>>> import numpy as np
>>> np.set_printoptions(precision=2, suppress=True, linewidth=160, legacy="1.25")
>>> def tidy(a):
...     return np.round(a, 2) + 0
... 
>>> mat = np.loadtxt("run8.csv", delimiter=",")
>>> tidy(mat)
array([[-1.56, -2.16, -2.98],
       [ 3.65, -0.45, -1.58],
       [ 0.52, -3.34,  2.14]])
>>> rng = np.random.default_rng(1414)
>>> idx = rng.permutation(3)
>>> B = mat[:, idx] * rng.choice([-1, 1], 3)
>>> tidy(B)
array([[ 1.56,  2.98, -2.16],
       [-3.65,  1.58, -0.45],
       [-0.52, -2.14, -3.34]])
>>> Uu, _, Vh = np.linalg.svd(mat.T @ B)
>>> tidy(Uu @ Vh)
array([[-1.,  0.,  0.],
       [ 0.,  0.,  1.],
       [ 0., -1.,  0.]])
>>> print(tidy(np.linalg.lstsq(mat, B)[0]))
[[-1.  0.  0.]
 [ 0.  0.  1.]
 [ 0. -1.  0.]]
>>> q, vecs = np.linalg.qr(B[:, :1])[0], np.linalg.qr(B[:, 1:])[0]
>>> s = np.linalg.svd(q.T @ vecs, compute_uv=False)
>>> tidy(np.linalg.norm(q @ q.T - vecs @ vecs.T, 2))
1.0
>>> print(np.degrees(np.arccos(s.clip(0, 1))))
[90.]
>>> B = np.array([[-2, -2, 0], [1, 0, -2], [1, 0, -1]])
>>> tidy(np.einsum("ij->j", mat))
array([ 2.6 , -5.95, -2.42])
>>> tidy(np.einsum("ik,kj->ij", mat, B))
array([[-2.02,  3.12,  7.3 ],
       [-9.32, -7.29,  2.48],
       [-2.23, -1.04,  4.53]])
>>> tidy(B.T @ mat.T)
array([[-2.02, -9.32, -2.23],
       [ 3.12, -7.29, -1.04],
       [ 7.3 ,  2.48,  4.53]])
>>> tidy(mat @ B)
array([[-2.02,  3.12,  7.3 ],
       [-9.32, -7.29,  2.48],
       [-2.23, -1.04,  4.53]])
>>> arr = np.load("mat.npy")
>>> print(arr)
[[3. 1. 0.]
 [0. 3. 1.]
 [0. 0. 3.]]
>>> idx = rng.permutation(3)
>>> B = arr[:, idx] * rng.choice([-1, 1], 3)
>>> print(B)
[[3. 1. 0.]
 [0. 3. 1.]
 [0. 0. 3.]]
>>> Uu, _, Vh = np.linalg.svd(arr.T @ B)
>>> idx
array([0, 1, 2])
>>> np.trace(arr)
9.0
>>> tidy(np.sort(np.abs(np.linalg.eigvals(arr))))
array([3., 3., 3.])
>>> arr @ arr
array([[9., 6., 1.],
       [0., 9., 6.],
       [0., 0., 9.]])
>>> (arr - arr.T) / 2
array([[ 0. ,  0.5,  0. ],
       [-0.5,  0. ,  0.5],
       [ 0. , -0.5,  0. ]])
>>> np.allclose(arr, arr.T)
False
>>> tidy(np.abs(np.linalg.eigvals(arr)).max())
3.0
>>> np.allclose(arr @ arr.T, arr.T @ arr)
False
>>> B = arr[0, 0] * arr[1:] - np.outer(arr[1:, 0], arr[0])
>>> print(B)
[[0. 9. 3.]
 [0. 0. 9.]]
>>> np.linalg.matrix_rank(B), np.linalg.matrix_rank(arr)
(2, 3)
>>> arr[:, 0] / arr[0, 0]
array([1., 0., 0.])
>>> B = np.linalg.inv(arr)
>>> tidy(B)
array([[ 0.33, -0.11,  0.04],
       [ 0.  ,  0.33, -0.11],
       [ 0.  ,  0.  ,  0.33]])
>>> print((np.abs(B) > 1e-9).astype(int))
[[1 1 1]
 [0 1 1]
 [0 0 1]]
>>> tidy(np.linalg.det(arr) * np.linalg.det(B))
1.0
>>> x = np.array([-1, 0, -1])
>>> y = arr @ x
>>> c, lr = np.zeros(3), 1 / np.linalg.norm(arr, 2) ** 2
>>> for i in range(5):
...     c -= lr * arr.T @ (arr @ c - y)
...     if i % 1 == 0: print(i, round(np.linalg.norm(arr @ c - y), 2))
... 
0 1.47
1 0.9
2 0.55
3 0.33
4 0.2
>>> tidy(np.linalg.cond(arr))
1.6
>>> X = np.load("case10.npy")
>>> X
array([[ 0,  1,  2],
       [ 1,  3,  2],
       [-3,  2, -2],
       [-2, -5, -2]])
>>> Uu, s, Vh = np.linalg.svd(X, full_matrices=False)
>>> print(tidy(np.cumsum(s ** 2) / np.sum(s ** 2)))
[0.72 0.97 1.  ]
>>> tidy(s)
array([7.03, 4.15, 1.51])
>>> tidy(Uu.T @ Uu)
array([[1., 0., 0.],
       [0., 1., 0.],
       [0., 0., 1.]])
>>> (s > 1e-8).sum()
3
>>> B = np.c_[X[:, :2] @ np.array([[3, 3], [2, 1]]), np.array([1, 2, 3, 0])]
>>> B
array([[  2,   1,   1],
       [  9,   6,   2],
       [ -5,  -7,   3],
       [-16, -11,   0]])
>>> tidy(np.linalg.lstsq(X, B[:, 0])[0])
array([3., 2., 0.])
>>> np.linalg.matrix_rank(B)
3
>>> tidy(np.linalg.norm(np.linalg.qr(X)[0].T @ B, axis=0) ** 2 / ((B ** 2).sum(axis=0) + 1e-12))
array([1.  , 1.  , 0.89])
>>> J = np.load("test6.npy")
>>> print(J)
[[ 0  2  2]
 [ 0  0 -2]
 [ 0  0  0]]
>>> Uu, s, Vh = np.linalg.svd(J)
>>> vecs = Vh[:(s > 1e-8).sum()]
>>> x = J[1] + 3 * J[0] + rng.integers(2) * np.eye(3)[2]
>>> x
array([0., 6., 4.])
>>> np.allclose(vecs.T @ vecs @ x, x)
True
>>> tidy(np.diag(vecs.T @ vecs))
array([0., 1., 1.])
>>> tidy(np.linalg.norm(x - vecs.T @ vecs @ x))
0.0
>>> print(np.linalg.matrix_rank(np.vstack([J, x])))
2
>>> tidy(vecs.T @ vecs)
array([[0., 0., 0.],
       [0., 1., 0.],
       [0., 0., 1.]])
>>> B = np.array([[4, 4], [8, 0]])
>>> B[-1] = B[0]
>>> m1 = B + 0.02 * np.eye(2)
>>> m1
array([[4.02, 4.  ],
       [4.  , 4.02]])
>>> Uu, s, Vh = np.linalg.svd(m1, full_matrices=False)
>>> (s > 1e-8).sum()
2
>>> np.abs(Uu[:, 0]).round(6).argmax()
0
>>> np.allclose(Uu * s @ Vh, m1)
True
>>> tidy(Uu.T @ Uu)
array([[1., 0.],
       [0., 1.]])
